$ python -q
>>> import numpy as np
>>> np.set_printoptions(precision=4, suppress=True, linewidth=200, floatmode="fixed")
>>> def tidy(a):
...     return np.round(a, 4) + 0
... 
>>> r0 = np.array([0, -2, 5, -2, 0, 4, 3, -5, -5, 2, 4, -4]) + 0.5
>>> W0 = np.outer(r0, r0) / (r0 @ r0)
>>> print(tidy(W0))
[[ 0.0017 -0.0051  0.0187 -0.0051  0.0017  0.0153  0.0119 -0.0153 -0.0153  0.0085  0.0153 -0.0119]
 [-0.0051  0.0153 -0.0561  0.0153 -0.0051 -0.0459 -0.0357  0.0459  0.0459 -0.0255 -0.0459  0.0357]
 [ 0.0187 -0.0561  0.2058 -0.0561  0.0187  0.1684  0.1310 -0.1684 -0.1684  0.0935  0.1684 -0.1310]
 [-0.0051  0.0153 -0.0561  0.0153 -0.0051 -0.0459 -0.0357  0.0459  0.0459 -0.0255 -0.0459  0.0357]
 [ 0.0017 -0.0051  0.0187 -0.0051  0.0017  0.0153  0.0119 -0.0153 -0.0153  0.0085  0.0153 -0.0119]
 [ 0.0153 -0.0459  0.1684 -0.0459  0.0153  0.1378  0.1071 -0.1378 -0.1378  0.0765  0.1378 -0.1071]
 [ 0.0119 -0.0357  0.1310 -0.0357  0.0119  0.1071  0.0833 -0.1071 -0.1071  0.0595  0.1071 -0.0833]
 [-0.0153  0.0459 -0.1684  0.0459 -0.0153 -0.1378 -0.1071  0.1378  0.1378 -0.0765 -0.1378  0.1071]
 [-0.0153  0.0459 -0.1684  0.0459 -0.0153 -0.1378 -0.1071  0.1378  0.1378 -0.0765 -0.1378  0.1071]
 [ 0.0085 -0.0255  0.0935 -0.0255  0.0085  0.0765  0.0595 -0.0765 -0.0765  0.0425  0.0765 -0.0595]
 [ 0.0153 -0.0459  0.1684 -0.0459  0.0153  0.1378  0.1071 -0.1378 -0.1378  0.0765  0.1378 -0.1071]
 [-0.0119  0.0357 -0.1310  0.0357 -0.0119 -0.1071 -0.0833  0.1071  0.1071 -0.0595 -0.1071  0.0833]]
>>> # projection: eigenvalues are 0 or 1
>>> rng = np.random.default_rng(23)
>>> lab = rng.permutation(12)
>>> print(lab)
[ 3  7  8  6  5  2 11 10  9  0  1  4]
>>> out = W0[lab][:, lab]
>>> print(tidy(np.trace(out)))
1.0
>>> print(np.allclose(out, W0))
False
>>> print(tidy(out))
[[ 0.0153  0.0459  0.0459 -0.0357 -0.0459 -0.0561  0.0357 -0.0459 -0.0255 -0.0051  0.0153 -0.0051]
 [ 0.0459  0.1378  0.1378 -0.1071 -0.1378 -0.1684  0.1071 -0.1378 -0.0765 -0.0153  0.0459 -0.0153]
 [ 0.0459  0.1378  0.1378 -0.1071 -0.1378 -0.1684  0.1071 -0.1378 -0.0765 -0.0153  0.0459 -0.0153]
 [-0.0357 -0.1071 -0.1071  0.0833  0.1071  0.1310 -0.0833  0.1071  0.0595  0.0119 -0.0357  0.0119]
 [-0.0459 -0.1378 -0.1378  0.1071  0.1378  0.1684 -0.1071  0.1378  0.0765  0.0153 -0.0459  0.0153]
 [-0.0561 -0.1684 -0.1684  0.1310  0.1684  0.2058 -0.1310  0.1684  0.0935  0.0187 -0.0561  0.0187]
 [ 0.0357  0.1071  0.1071 -0.0833 -0.1071 -0.1310  0.0833 -0.1071 -0.0595 -0.0119  0.0357 -0.0119]
 [-0.0459 -0.1378 -0.1378  0.1071  0.1378  0.1684 -0.1071  0.1378  0.0765  0.0153 -0.0459  0.0153]
 [-0.0255 -0.0765 -0.0765  0.0595  0.0765  0.0935 -0.0595  0.0765  0.0425  0.0085 -0.0255  0.0085]
 [-0.0051 -0.0153 -0.0153  0.0119  0.0153  0.0187 -0.0119  0.0153  0.0085  0.0017 -0.0051  0.0017]
 [ 0.0153  0.0459  0.0459 -0.0357 -0.0459 -0.0561  0.0357 -0.0459 -0.0255 -0.0051  0.0153 -0.0051]
 [-0.0051 -0.0153 -0.0153  0.0119  0.0153  0.0187 -0.0119  0.0153  0.0085  0.0017 -0.0051  0.0017]]
